In [1]: import numpy as np

In [2]: import numpy.linalg as la

In [3]: np.set_printoptions(suppress=True, linewidth=200)

In [4]: mat = np.load("block3.npy")

In [5]: mat
Out[5]: 
array([[5., 4., 0., 0., 0., 4.],
       [4., 5., 0., 0., 0., 4.],
       [0., 0., 5., 0., 0., 0.],
       [0., 0., 0., 5., 4., 0.],
       [0., 0., 0., 4., 5., 0.],
       [4., 4., 0., 0., 0., 5.]])

In [6]: w, V = la.eigh(mat)

In [7]: x0 = np.array([0, 1, 1, 1, 0, 1])

In [8]: np.abs(mat).sum(axis=1).max(), np.abs(w).max()
Out[8]: (np.float64(13.0), np.float64(13.0))

In [9]: np.round(V * np.maximum(w, 0) @ V.T, 1)
Out[9]: 
array([[5., 4., 0., 0., 0., 4.],
       [4., 5., 0., 0., 0., 4.],
       [0., 0., 5., 0., 0., 0.],
       [0., 0., 0., 5., 4., 0.],
       [0., 0., 0., 4., 5., 0.],
       [4., 4., 0., 0., 0., 5.]])

In [10]: np.round(V * np.abs(w) @ V.T, 1)
Out[10]: 
array([[5., 4., 0., 0., 0., 4.],
       [4., 5., 0., 0., 0., 4.],
       [0., 0., 5., 0., 0., 0.],
       [0., 0., 0., 5., 4., 0.],
       [0., 0., 0., 4., 5., 0.],
       [4., 4., 0., 0., 0., 5.]])

In [11]: (np.sign(V[:, -1].round(6)) == np.sign(V[0, -1].round(6))).astype(int)
Out[11]: array([1, 1, 0, 0, 0, 1])

In [12]: x0 = np.array([-2, 1, -3, -1, -3, -2])

In [13]: target = mat @ x0

In [14]: b, lr = np.zeros(6), 1 / la.norm(mat, 2) ** 2

In [15]: for i in range(3):
    ...:     b -= lr * mat.T @ (mat @ b - target)
    ...:     if i % 1 == 0: print(i, round(la.norm(mat @ b - target), 1))
    ...: 
0 18.6
1 13.2
2 10.3

In [16]: np.round(la.cond(mat), 1)
Out[16]: np.float64(13.0)

In [17]: b.round(1)
Out[17]: array([-1. , -1. , -1.1, -1.7, -1.7, -1. ])

In [18]: (la.matrix_power((mat != 0) + (mat.T != 0) + np.eye(6), 6) > 0).astype(int)
Out[18]: 
array([[1, 1, 0, 0, 0, 1],
       [1, 1, 0, 0, 0, 1],
       [0, 0, 1, 0, 0, 0],
       [0, 0, 0, 1, 1, 0],
       [0, 0, 0, 1, 1, 0],
       [1, 1, 0, 0, 0, 1]])

In [19]: def softmax(z):
    ...:     e = np.exp(z - z.max(axis=-1, keepdims=True))
    ...:     return e / e.sum(axis=-1, keepdims=True)
    ...: 

In [20]: np.round(softmax(mat[0]), 1) + 0
Out[20]: array([0.6, 0.2, 0. , 0. , 0. , 0.2])

In [21]: np.round(softmax(mat).sum(axis=1), 1)
Out[21]: array([1., 1., 1., 1., 1., 1.])

In [22]: np.round(softmax(mat[0] + 3), 1) + 0
Out[22]: array([0.6, 0.2, 0. , 0. , 0. , 0.2])

In [23]: scores = mat @ mat.T / np.sqrt(6)

In [24]: np.round(softmax(scores), 1) + 0
Out[24]: 
array([[0.4, 0.3, 0. , 0. , 0. , 0.3],
       [0.3, 0.4, 0. , 0. , 0. , 0.3],
       [0. , 0. , 1. , 0. , 0. , 0. ],
       [0. , 0. , 0. , 0.6, 0.4, 0. ],
       [0. , 0. , 0. , 0.4, 0.6, 0. ],
       [0.3, 0.3, 0. , 0. , 0. , 0.4]])

In [25]: softmax(scores).round(6).argmax(axis=1)
Out[25]: array([0, 1, 2, 3, 4, 5])

In [26]: np.round(softmax(scores)[0] @ mat, 1) + 0
Out[26]: array([4.4, 4.3, 0. , 0. , 0. , 4.3])

In [27]: np.round(softmax(scores + np.triu(np.full(scores.shape, -np.inf), 1)), 1) + 0
Out[27]: 
array([[1. , 0. , 0. , 0. , 0. , 0. ],
       [0.4, 0.6, 0. , 0. , 0. , 0. ],
       [0. , 0. , 1. , 0. , 0. , 0. ],
       [0. , 0. , 0. , 1. , 0. , 0. ],
       [0. , 0. , 0. , 0.4, 0.6, 0. ],
       [0.3, 0.3, 0. , 0. , 0. , 0.4]])
